In [1]: import numpy as np

In [2]: np.set_printoptions(suppress=True, linewidth=140)

In [3]: A = np.loadtxt("case8.csv", delimiter=",")

In [4]: print(A)
[[5. 0. 0. 0.]
 [0. 1. 0. 0.]
 [0. 0. 4. 0.]
 [0. 0. 0. 3.]]

In [5]: vec = np.array([1, 0, 2, 2])

In [6]: print(A * vec)
[[5. 0. 0. 0.]
 [0. 0. 0. 0.]
 [0. 0. 8. 0.]
 [0. 0. 0. 6.]]

In [7]: print(np.linalg.norm(A @ vec) <= np.linalg.norm(A, 2) * np.linalg.norm(vec) + 1e-9)
True

In [8]: print(A @ vec)
[5. 0. 8. 6.]

In [9]: print((A * vec).sum(axis=1))
[5. 0. 8. 6.]

In [10]: W0, _ = np.linalg.qr(np.array([[-1.2, -1.1, 0.1], [0.8, 0.1, -1.7], [0.3, -0.2, -0.8]]))

In [11]: print(W0.round(2))
[[-0.81 -0.55 -0.2 ]
 [ 0.54 -0.6  -0.59]
 [ 0.2  -0.59  0.78]]

In [12]: print(round(float(np.linalg.det(W0)), 2))
1.0

In [13]: print(np.round(np.trace(W0), 2))
-0.63

In [14]: print(np.round(np.linalg.matrix_power(W0, 4), 2))
[[-0.79  0.58  0.22]
 [-0.58 -0.57 -0.58]
 [-0.21 -0.58  0.79]]

In [15]: print(np.allclose(W0 @ W0.T, W0.T @ W0))
True

In [16]: print(np.round((W0 - W0.T) / 2, 2) + 0)
[[ 0.   -0.54 -0.2 ]
 [ 0.54  0.    0.  ]
 [ 0.2   0.    0.  ]]

In [17]: vec = np.array([0, 2, -1])

In [18]: y = W0 @ vec

In [19]: coef, lr = np.zeros(3), 1 / np.linalg.norm(W0, 2) ** 2

In [20]: for i in range(12):
    ...:     coef -= lr * W0.T @ (W0 @ coef - y)
    ...:     if i % 2 == 0: print(i, round(np.linalg.norm(W0 @ coef - y), 2))
    ...: 
0 0.0
2 0.0
4 0.0
6 0.0
8 0.0
10 0.0

In [21]: print(round(np.linalg.cond(W0), 2))
1.0
